$ python -q
>>> import numpy as np
>>> import numpy.linalg as la
>>> np.set_printoptions(precision=2, suppress=True, linewidth=160, legacy="1.25")
>>> def tidy(a):
...     return np.round(a, 2) + 0
... 
>>> f = np.array([2, 1, 4, 0, 4])
>>> A = np.array([np.roll(f, i) for i in range(5)])
>>> A
array([[2, 1, 4, 0, 4],
       [4, 2, 1, 4, 0],
       [0, 4, 2, 1, 4],
       [4, 0, 4, 2, 1],
       [1, 4, 0, 4, 2]])
>>> proj = np.triu(np.array([[2, 2, 1, -2, 0],
...     [-1, 0, -2, 2, 2],
...     [0, 1, -2, 0, 0],
...     [1, -1, -1, -2, 1],
...     [0, 0, 1, -1, -1]]), 1) + np.eye(5)
>>> Y = proj @ A @ la.inv(proj)
>>> tidy(np.poly(Y))
array([   1.,  -10.,   20., -360.,  220., -121.])
>>> la.matrix_rank(Y)
5
>>> f = np.array([0, 0])
>>> np.convolve(A[3], f)
array([0, 0, 0, 0, 0, 0])
>>> np.diff(A, axis=0)
array([[ 2,  1, -3,  4, -4],
       [-4,  2,  1, -3,  4],
       [ 4, -4,  2,  1, -3],
       [-3,  4, -4,  2,  1]])
>>> tidy(la.norm(A))
13.6
>>> A.mean(axis=0)
array([2.2, 2.2, 2.2, 2.2, 2.2])
>>> np.abs(A).max()
4
>>> A[5]
Traceback (most recent call last):
  File "<python-input-17>", line 1, in <module>
    A[5]
    ~^^^
IndexError: index 5 is out of bounds for axis 0 with size 5
>>> np.zeros(5, 5)
Traceback (most recent call last):
  File "<python-input-18>", line 1, in <module>
    np.zeros(5, 5)
    ~~~~~~~~^^^^^^
TypeError: Cannot interpret '5' as a data type
>>> q, R = la.qr(A)
>>> tidy(abs(R[0, 0])), tidy(la.norm(A[:, 0]))
(6.08, 6.08)
>>> tidy(q @ R)
array([[2., 1., 4., 0., 4.],
       [4., 2., 1., 4., 0.],
       [0., 4., 2., 1., 4.],
       [4., 0., 4., 2., 1.],
       [1., 4., 0., 4., 2.]])
>>> tidy(np.abs(np.diag(R)))
array([6.08, 5.63, 3.93, 0.97, 0.93])
>>> tidy(R)
array([[-6.08, -2.3 , -4.6 , -4.6 , -2.3 ],
       [ 0.  , -5.63, -0.6 , -3.09, -4.03],
       [ 0.  ,  0.  , -3.93,  2.31, -3.81],
       [ 0.  ,  0.  ,  0.  , -0.97,  0.29],
       [ 0.  ,  0.  ,  0.  ,  0.  ,  0.93]])
>>> np.trace(q @ q.T)
5.0
>>> M = np.array([[1.0, 3.0, 0.0, 0.0],
...     [3.0, 4.0, 3.0, 0.0],
...     [0.0, 3.0, 1.0, 3.0],
...     [0.0, 0.0, 3.0, -2.0]])
>>> np.all(la.eigvalsh(M) > 0)
False
>>> tidy(la.eigvalsh(M).min())
-4.29
>>> [round(float(la.det(M[:i, :i])), 2) + 0 for i in range(1, 5)]
[1.0, -5.0, -14.0, 73.0]
>>> f = np.array([2, 0, 1, 0, 0])
>>> Y = A + np.outer(f, np.eye(5)[0])
>>> Y
array([[4., 1., 4., 0., 4.],
       [4., 2., 1., 4., 0.],
       [1., 4., 2., 1., 4.],
       [4., 0., 4., 2., 1.],
       [1., 4., 0., 4., 2.]])
>>> Y = la.inv(M)
>>> tidy(la.det(M) * la.det(Y))
1.0
>>> (np.abs(Y) > 1e-9).astype(int)
array([[1, 1, 1, 1],
       [1, 1, 1, 1],
       [1, 1, 1, 1],
       [1, 1, 1, 1]])
>>> tidy(la.det(M) * Y)
array([[-26.,  33., -18., -27.],
       [ 33., -11.,   6.,   9.],
       [-18.,   6.,  10.,  15.],
       [-27.,   9.,  15., -14.]])
>>> tidy(la.inv(Y))
array([[ 1.,  3.,  0.,  0.],
       [ 3.,  4.,  3.,  0.],
       [ 0.,  3.,  1.,  3.],
       [ 0.,  0.,  3., -2.]])
>>> rng = np.random.default_rng(916038)
>>> W0 = np.eye(5, dtype=int)[rng.permutation(5)] * np.array([-2, 1, -1, 4, 9])
>>> W0
array([[ 0,  0,  0,  0,  9],
       [ 0,  0, -1,  0,  0],
       [-2,  0,  0,  0,  0],
       [ 0,  0,  0,  4,  0],
       [ 0,  1,  0,  0,  0]])
>>> W0 @ W0.T
array([[81,  0,  0,  0,  0],
       [ 0,  1,  0,  0,  0],
       [ 0,  0,  4,  0,  0],
       [ 0,  0,  0, 16,  0],
       [ 0,  0,  0,  0,  1]])
>>> W0.T @ W0
array([[ 4,  0,  0,  0,  0],
       [ 0,  1,  0,  0,  0],
       [ 0,  0,  1,  0,  0],
       [ 0,  0,  0, 16,  0],
       [ 0,  0,  0,  0, 81]])
>>> vec = np.array([3, 2, 3, -1, 3])
>>> h = np.maximum(W0 @ vec, 0)
>>> np.maximum(W0 @ (3 * vec), 0)
array([81,  0,  0,  0,  6])
>>> W0 * (h > 1e-9)[:, None]
array([[0, 0, 0, 0, 9],
       [0, 0, 0, 0, 0],
       [0, 0, 0, 0, 0],
       [0, 0, 0, 0, 0],
       [0, 1, 0, 0, 0]])
>>> h
array([27,  0,  0,  0,  2])
>>> W0.T @ h
array([  0,   2,   0,   0, 243])
>>> tidy(np.tanh(W0 @ vec))
array([ 1.  , -1.  , -1.  , -1.  ,  0.96])
>>> K = np.load("x.npy")
>>> K
array([[-3,  0,  0,  0,  0],
       [ 0,  2,  0,  0,  0],
       [ 0,  0, -2,  0,  0],
       [ 0,  0,  0, -2,  0],
       [ 0,  0,  0,  0,  1]])
>>> # equal to its transpose
>>> lab = rng.permutation(5)
>>> lab
array([4, 1, 3, 2, 0])
>>> Y = K[lab][:, lab]
>>> Y
array([[ 1,  0,  0,  0,  0],
       [ 0,  2,  0,  0,  0],
       [ 0,  0, -2,  0,  0],
       [ 0,  0,  0, -2,  0],
       [ 0,  0,  0,  0, -3]])
>>> np.trace(Y)
-4
>>> tidy(la.det(Y)), tidy(la.det(K[lab]))
(-24.0, -24.0)
>>> K @ K.T
array([[9, 0, 0, 0, 0],
       [0, 4, 0, 0, 0],
       [0, 0, 4, 0, 0],
       [0, 0, 0, 4, 0],
       [0, 0, 0, 0, 1]])
>>> tidy(la.svd(K, compute_uv=False))
array([3., 2., 2., 2., 1.])
>>> Y = K[0, 0] * K[1:] - np.outer(K[1:, 0], K[0])
>>> Y
array([[ 0, -6,  0,  0,  0],
       [ 0,  0,  6,  0,  0],
       [ 0,  0,  0,  6,  0],
       [ 0,  0,  0,  0, -3]])
>>> K[:, 0] / K[0, 0]
array([ 1., -0., -0., -0., -0.])
>>> np.flatnonzero(~Y.round(6).any(axis=1))
array([], dtype=int64)
>>> np.flatnonzero(la.matrix_power((K != 0) + (K.T != 0) + np.eye(5), 5)[1])
array([1])
>>> K @ K
array([[9, 0, 0, 0, 0],
       [0, 4, 0, 0, 0],
       [0, 0, 4, 0, 0],
       [0, 0, 0, 4, 0],
       [0, 0, 0, 0, 1]])
>>> tidy(np.sort(la.eigvals(K).real))
array([-3., -2., -2.,  1.,  2.])
>>> (K != 0).astype(int)
array([[1, 0, 0, 0, 0],
       [0, 1, 0, 0, 0],
       [0, 0, 1, 0, 0],
       [0, 0, 0, 1, 0],
       [0, 0, 0, 0, 1]])
